% python3 -q
>>> import numpy as np
>>> np.set_printoptions(precision=3, suppress=True, linewidth=140)
>>> def rd(a):
...     return np.round(a, 3) + 0
... 
>>> M = np.load("a.npy")
>>> print(M)
[[4 1]
 [0 0]
 [4 1]]
>>> th = np.radians(15)
>>> Rm = np.eye(2)
>>> Rm[1, 1] = Rm[0, 0] = np.cos(th)
>>> Rm[1, 0], Rm[0, 1] = -np.sin(th), np.sin(th)
>>> print(rd(Rm))
[[ 0.966  0.259]
 [-0.259  0.966]]
>>> M2 = M @ Rm.T
>>> print(np.allclose(M @ M.T, M2 @ M2.T))
True
>>> print(np.allclose(np.linalg.norm(M, axis=1), np.linalg.norm(M2, axis=1)))
True
>>> print(rd(np.abs(M2 - M).max(axis=0)))
[0.123 1.069]
>>> x = np.array([-2, -4])
>>> print(rd(Rm.T @ (Rm @ x)))
[-2. -4.]
>>> print(rd(np.linalg.det(Rm)))
1.0
>>> print(rd(np.sort(np.abs(np.degrees(np.angle(np.linalg.eigvals(Rm)))))))
[15. 15.]
>>> W1 = np.array([[4, 0], [3, 3]])
>>> coef = np.array([-2, 0])
>>> act = np.maximum(M @ W1 + coef, 0)
>>> print(act)
[[17  3]
 [ 0  0]
 [17  3]]
>>> print(np.linalg.matrix_rank(act))
1
>>> print((act > 0).astype(int))
[[1 1]
 [0 0]
 [1 1]]
>>> print(rd((act > 0).mean(axis=0)))
[0.667 0.667]
>>> cent = np.array([[2, 1], [3, 1]])
>>> print((act @ cent).round(6).argmax(axis=1))
[0 0 0]
>>> print(act @ cent)
[[43 20]
 [ 0  0]
 [43 20]]
>>> print(rd(np.linalg.norm(act, 2) / np.linalg.norm(act)))
1.0
>>> print(np.linalg.cond(act) > 100)
True
>>> print(np.argsort(-np.linalg.norm(act, axis=0).round(6), kind="stable")[:3])
[0 1]
>>> print([round(float(x), 3) for x in np.linalg.svd(act, compute_uv=False)[:3]])
[24.413, 0.0]
>>> E = np.load("arr.npy")
>>> print(E)
[[-2.  0.  0.]
 [ 3.  2.  0.]
 [ 0.  0.  1.]]
>>> q = E.astype(float).copy()
>>> for j in range(3):
...     q[:, j] -= q[:, :j] @ (q[:, :j].T @ q[:, j])
...     q[:, j] /= np.linalg.norm(q[:, j])
... 
>>> print(rd(q.T @ E))
[[3.606 1.664 0.   ]
 [0.    1.109 0.   ]
 [0.    0.    1.   ]]
>>> print(rd(q))
[[-0.555  0.832  0.   ]
 [ 0.832  0.555  0.   ]
 [ 0.     0.     1.   ]]
>>> def softmax(z):
...     e = np.exp(z - z.max(axis=-1, keepdims=True))
...     return e / e.sum(axis=-1, keepdims=True)
... 
>>> print(rd(softmax(E[2])))
[0.212 0.212 0.576]
>>> att = E @ E.T / np.sqrt(3)
>>> print(softmax(att).round(6).argmax(axis=1))
[0 1 2]
>>> print(rd(softmax(att + np.triu(np.full(att.shape, -np.inf), 1))))
[[1.    0.    0.   ]
 [0.    1.    0.   ]
 [0.264 0.264 0.471]]
>>> print(rd(np.linalg.matrix_power(E - np.diag(np.diag(E)), 3)))
[[0. 0. 0.]
 [0. 0. 0.]
 [0. 0. 0.]]
>>> print(np.prod(np.diag(E)), rd(np.linalg.det(E)))
-4.0 -4.0
>>> print(E @ E)
[[4. 0. 0.]
 [0. 4. 0.]
 [0. 0. 1.]]
>>> proj = np.triu(np.array([[2, -2, 1], [2, -1, 0], [1, -2, -2]]), 1) + np.eye(3)
>>> M2 = proj @ E @ np.linalg.inv(proj)
>>> print(np.trace(M2), np.trace(E))
1.0 1.0
>>> arr = np.load("block1.npy")
>>> print(arr)
[[ 3  0  0]
 [ 5  0  0]
 [ 5  2  0]
 [ 6  5  3]
 [ 9  6  3]
 [12  7  4]
 [15 10  7]
 [16 12 10]
 [17 15 10]
 [17 16 12]
 [18 18 14]
 [18 21 14]
 [19 22 17]
 [21 23 19]
 [22 25 22]
 [23 28 25]
 [26 28 26]
 [29 28 26]
 [30 31 27]
 [30 33 28]
 [33 33 29]]
>>> idx = arr[:, 1] > np.median(arr[:, 1])
>>> u = arr[idx].mean(axis=0) - arr[~idx].mean(axis=0)
>>> print(np.argsort(-np.abs(u).round(6), kind="stable"))
[1 2 0]
>>> print(rd((((arr - arr.mean(axis=0)) @ u > 0) == idx).mean()))
0.952
>>> print(rd(u))
[13.918 18.927 17.573]
>>> q, Rm = np.linalg.qr(arr)
>>> print(np.allclose(Rm.T @ Rm, arr.T @ arr))
True
>>> print(rd(q.T @ q))
[[1. 0. 0.]
 [0. 1. 0.]
 [0. 0. 1.]]
>>> x = np.array([8, 6, 7])
>>> y = arr @ x
>>> print(rd(np.linalg.lstsq(arr, y)[0]))
[8. 6. 7.]
>>> print(rd(np.linalg.solve(arr.T @ arr, arr.T @ y)))
[8. 6. 7.]
>>> rng = np.random.default_rng(46)
>>> y = y + 0.3 * rng.normal(size=21)
>>> print(rd(y))
[ 23.849  40.365  51.919  99.219 128.649 165.571 228.993 269.866 296.026 316.158 350.095 367.893 402.721 438.684 480.071 527.515 557.998
 581.642 614.948 634.238 665.058]
>>> coef, *_ = np.linalg.lstsq(arr, y)
>>> print(coef.round())
[8. 6. 7.]
>>> print(rd(arr.T @ (y - arr @ coef)))
[0. 0. 0.]
>>> print(rd(np.linalg.norm(y - arr @ coef)))
1.044
